% ipython --no-banner

In [1]: import numpy as np

In [2]: from numpy import linalg as LA

In [3]: np.set_printoptions(precision=2, suppress=True, linewidth=200, sign=" ")

In [4]: tidy = lambda a: np.round(a, 2) + 0

In [5]: mat = np.tanh(np.array([[-0.5],
   ...:     [0.7],
   ...:     [1.3],
   ...:     [-1.8],
   ...:     [1.7],
   ...:     [1.7],
   ...:     [0.3],
   ...:     [1.3],
   ...:     [-0.8],
   ...:     [-0.2],
   ...:     [-1.2],
   ...:     [0.3],
   ...:     [-0.4],
   ...:     [0.8],
   ...:     [0.6],
   ...:     [-1.5],
   ...:     [0.5],
   ...:     [0.7],
   ...:     [0.5],
   ...:     [-0.3],
   ...:     [-1.4]]) @ np.array([[0.0, -1.5, 1.5]]))

In [6]: tidy(mat)
Out[6]: 
array([[ 0.  ,  0.64, -0.64],
       [ 0.  , -0.78,  0.78],
       [ 0.  , -0.96,  0.96],
       [ 0.  ,  0.99, -0.99],
       [ 0.  , -0.99,  0.99],
       [ 0.  , -0.99,  0.99],
       [ 0.  , -0.42,  0.42],
       [ 0.  , -0.96,  0.96],
       [ 0.  ,  0.83, -0.83],
       [ 0.  ,  0.29, -0.29],
       [ 0.  ,  0.95, -0.95],
       [ 0.  , -0.42,  0.42],
       [ 0.  ,  0.54, -0.54],
       [ 0.  , -0.83,  0.83],
       [ 0.  , -0.72,  0.72],
       [ 0.  ,  0.98, -0.98],
       [ 0.  , -0.64,  0.64],
       [ 0.  , -0.78,  0.78],
       [ 0.  , -0.64,  0.64],
       [ 0.  ,  0.42, -0.42],
       [ 0.  ,  0.97, -0.97]])

In [7]: tidy(mat @ LA.pinv(mat) @ mat)
Out[7]: 
array([[ 0.  ,  0.64, -0.64],
       [ 0.  , -0.78,  0.78],
       [ 0.  , -0.96,  0.96],
       [ 0.  ,  0.99, -0.99],
       [ 0.  , -0.99,  0.99],
       [ 0.  , -0.99,  0.99],
       [ 0.  , -0.42,  0.42],
       [ 0.  , -0.96,  0.96],
       [ 0.  ,  0.83, -0.83],
       [ 0.  ,  0.29, -0.29],
       [ 0.  ,  0.95, -0.95],
       [ 0.  , -0.42,  0.42],
       [ 0.  ,  0.54, -0.54],
       [ 0.  , -0.83,  0.83],
       [ 0.  , -0.72,  0.72],
       [ 0.  ,  0.98, -0.98],
       [ 0.  , -0.64,  0.64],
       [ 0.  , -0.78,  0.78],
       [ 0.  , -0.64,  0.64],
       [ 0.  ,  0.42, -0.42],
       [ 0.  ,  0.97, -0.97]])

In [8]: try:
   ...:     LA.inv(mat)
   ...: except LA.LinAlgError as e:
   ...:     print(repr(e))
   ...: 
LinAlgError('Last 2 dimensions of the array must be square')

In [9]: mat.sum(axis=1)
Out[9]: array([ 0.,  0.,  0.,  0.,  0.,  0.,  0.,  0.,  0.,  0.,  0.,  0.,  0.,  0.,  0.,  0.,  0.,  0.,  0.,  0.,  0.])

In [10]: tidy(mat - mat[0])
Out[10]: 
array([[ 0.  ,  0.  ,  0.  ],
       [ 0.  , -1.42,  1.42],
       [ 0.  , -1.6 ,  1.6 ],
       [ 0.  ,  0.36, -0.36],
       [ 0.  , -1.62,  1.62],
       [ 0.  , -1.62,  1.62],
       [ 0.  , -1.06,  1.06],
       [ 0.  , -1.6 ,  1.6 ],
       [ 0.  ,  0.2 , -0.2 ],
       [ 0.  , -0.34,  0.34],
       [ 0.  ,  0.31, -0.31],
       [ 0.  , -1.06,  1.06],
       [ 0.  , -0.1 ,  0.1 ],
       [ 0.  , -1.47,  1.47],
       [ 0.  , -1.35,  1.35],
       [ 0.  ,  0.34, -0.34],
       [ 0.  , -1.27,  1.27],
       [ 0.  , -1.42,  1.42],
       [ 0.  , -1.27,  1.27],
       [ 0.  , -0.21,  0.21],
       [ 0.  ,  0.34, -0.34]])

In [11]: tidy(LA.svd(mat, compute_uv=False))
Out[11]: array([ 5.06,  0.  ,  0.  ])

In [12]: mat.shape
Out[12]: (21, 3)

In [13]: A2 = mat / np.sqrt((mat ** 2).mean(axis=1, keepdims=True))

In [14]: LA.matrix_rank(A2) == LA.matrix_rank(mat)
Out[14]: np.True_

In [15]: tidy(A2[5])
Out[15]: array([ 0.  , -1.22,  1.22])

In [16]: U, s, vt = LA.svd(mat)

In [17]: tidy(s)
Out[17]: array([ 5.06,  0.  ,  0.  ])

In [18]: A2 = U[:, :1] @ np.diag(s[:1]) @ vt[:1]

In [19]: LA.matrix_rank(A2)
Out[19]: np.int64(1)

In [20]: LA.matrix_rank(mat, rtol=0.05)
Out[20]: np.int64(1)

In [21]: tidy(LA.norm(mat - A2) / LA.norm(mat))
Out[21]: np.float64(0.0)

In [22]: X = np.load("arr.npy")

In [23]: X
Out[23]: 
array([[ 2.,  0.,  1.,  1.],
       [-1., -1.,  0.,  1.],
       [-1.,  1.,  0., -1.],
       [ 0.,  0.,  0., -2.]])

In [24]: rng = np.random.default_rng(934695)

In [25]: lab = rng.permutation(4)

In [26]: lab
Out[26]: array([ 0,  3,  1,  2])

In [27]: A2 = X[lab][:, lab]

In [28]: A2
Out[28]: 
array([[ 2.,  1.,  0.,  1.],
       [ 0., -2.,  0.,  0.],
       [-1.,  1., -1.,  0.],
       [-1., -1.,  1.,  0.]])

In [29]: np.diag(A2)
Out[29]: array([ 2., -2., -1.,  0.])

In [30]: r0 = np.array([0, 0, 3, 5])

In [31]: feats = 5 * np.eye(4) + np.outer(r0, r0)

In [32]: feats
Out[32]: 
array([[  5.,   0.,   0.,   0.],
       [  0.,   5.,   0.,   0.],
       [  0.,   0.,  14.,  15.],
       [  0.,   0.,  15.,  30.]])

In [33]: lab = rng.permutation(4)

In [34]: lab
Out[34]: array([ 2,  0,  1,  3])

In [35]: A2 = feats[lab][:, lab]

In [36]: np.trace(A2)
Out[36]: np.float64(54.0)

In [37]: np.diag(A2)
Out[37]: array([ 14.,   5.,   5.,  30.])

In [38]: x0 = np.ones(4)

In [39]: for _ in range(3):
    ...:     x0 = feats @ x0
    ...:     x0 /= LA.norm(x0)
    ...:     print(round(x0 @ feats @ x0, 2))
    ...: 
38.38
38.99
39.0

In [40]: tidy(x0)
Out[40]: array([ 0.  ,  0.  ,  0.51,  0.86])

In [41]: lab = rng.permutation(4)

In [42]: A2 = feats[:, lab] * rng.choice([-1, 1], 4)

In [43]: A2
Out[43]: 
array([[  5.,  -0.,  -0.,   0.],
       [  0.,  -0.,  -0.,   5.],
       [  0., -15., -14.,   0.],
       [  0., -30., -15.,   0.]])

In [44]: U, _, vt = LA.svd(feats.T @ A2)

In [45]: tidy(U @ vt)
Out[45]: 
array([[ 1.,  0.,  0.,  0.],
       [ 0.,  0.,  0.,  1.],
       [ 0.,  0., -1.,  0.],
       [ 0., -1.,  0.,  0.]])

In [46]: W = np.array([[-1, 2, -3, 0, -1, 1],
    ...:     [3, 3, -2, 1, 0, 1],
    ...:     [3, -1, 2, -2, 2, 0],
    ...:     [-1, -3, -1, 1, -1, -3]])

In [47]: coef = np.array([-1, 1, 2, 0, -1, 2])

In [48]: act = np.maximum(feats @ W + coef, 0)

In [49]: act
Out[49]: 
array([[  0.,  11.,   0.,   0.,   0.,   7.],
       [ 14.,  16.,   0.,   5.,   0.,   7.],
       [ 26.,   0.,  15.,   0.,  12.,   0.],
       [ 14.,   0.,   2.,   0.,   0.,   0.]])

In [50]: LA.matrix_rank(act)
Out[50]: np.int64(4)

In [51]: (act > 0).mean(axis=0)
Out[51]: array([ 0.75,  0.5 ,  0.5 ,  0.25,  0.25,  0.5 ])

In [52]: basis = np.array([[2, 1, 2],
    ...:     [-2, 2, -2],
    ...:     [-1, -1, 1],
    ...:     [-2, 1, -2],
    ...:     [-2, 2, -1],
    ...:     [0, 2, 1]])

In [53]: W @ basis
Out[53]: 
array([[ -1,   6,  -7],
       [  0,  14,  -3],
       [  6,   1,  12],
       [  5, -13,  -1]])

In [54]: (act @ basis).round(6).argmax(axis=1)
Out[54]: array([ 1,  1,  2,  2])

In [55]: W0 = np.load("block2.npy")

In [56]: W0
Out[56]: 
array([[ 3, -9, -9],
       [-9,  3, -9],
       [-9, -9,  3]])

In [57]: tidy(LA.eigvals(W0).sum().real)
Out[57]: np.float64(9.0)

In [58]: tidy(np.poly(W0))
Out[58]: array([   1.,   -9., -216., 2160.])

In [59]: tidy(LA.det(2 * W0)), tidy(LA.det(W0))
Out[59]: (np.float64(-17280.0), np.float64(-2160.0))

In [60]: tidy(LA.det(W0[::-1]))
Out[60]: np.float64(2160.0)

In [61]: tidy(LA.eigvals(W0))
Out[61]: array([ 12., -15.,  12.])

In [62]: lab = rng.permutation(3)

In [63]: lab
Out[63]: array([ 0,  1,  2])

In [64]: A2 = W0[lab][:, lab]

In [65]: np.trace(A2)
Out[65]: np.int64(9)

In [66]: w, V = LA.eig(W0)

In [67]: tidy(w)
Out[67]: array([ 12., -15.,  12.])

In [68]: tidy(np.sort(LA.eigvals(LA.inv(W0))))
Out[68]: array([-0.07,  0.08,  0.08])

In [69]: tidy(np.sort(LA.eigvals(W0 @ W0)))
Out[69]: array([ 144.,  144.,  225.])

In [70]: tidy(np.sort(LA.eigvals(W0.T)))
Out[70]: array([-15.,  12.,  12.])

In [71]: K = np.load("a.npy")

In [72]: K
Out[72]: 
array([[ 1, -1,  1, -1,  1, -1,  1, -1],
       [ 1,  1,  1,  1, -1, -1, -1, -1],
       [ 1, -1, -1,  1, -1,  1,  1, -1],
       [ 1,  1,  1,  1,  1,  1,  1,  1]])

In [73]: W = np.array([[-3, -1],
    ...:     [-2, -3],
    ...:     [3, 2],
    ...:     [-3, -2],
    ...:     [-2, 2],
    ...:     [0, 2],
    ...:     [2, -2],
    ...:     [0, -3]])

In [74]: coef = np.array([4, 2])

In [75]: act = np.maximum(K @ W + coef, 0)

In [76]: act
Out[76]: 
array([[ 9,  9],
       [ 0,  0],
       [ 1,  1],
       [ 0,  0]])

In [77]: (act > 0).astype(int)
Out[77]: 
array([[ 1,  1],
       [ 0,  0],
       [ 1,  1],
       [ 0,  0]])

In [78]: LA.matrix_rank(act)
Out[78]: np.int64(1)

In [79]: basis = np.array([[1, -4, -3], [5, -3, 0]])

In [80]: (act @ basis).round(6).argmax(axis=1)
Out[80]: array([ 0,  0,  0,  0])

In [81]: act @ basis
Out[81]: 
array([[ 54, -63, -27],
       [  0,   0,   0],
       [  6,  -7,  -3],
       [  0,   0,   0]])

In [82]: W @ basis
Out[82]: 
array([[ -8,  15,   9],
       [-17,  17,   6],
       [ 13, -18,  -9],
       [-13,  18,   9],
       [  8,   2,   6],
       [ 10,  -6,   0],
       [ -8,  -2,  -6],
       [-15,   9,   0]])
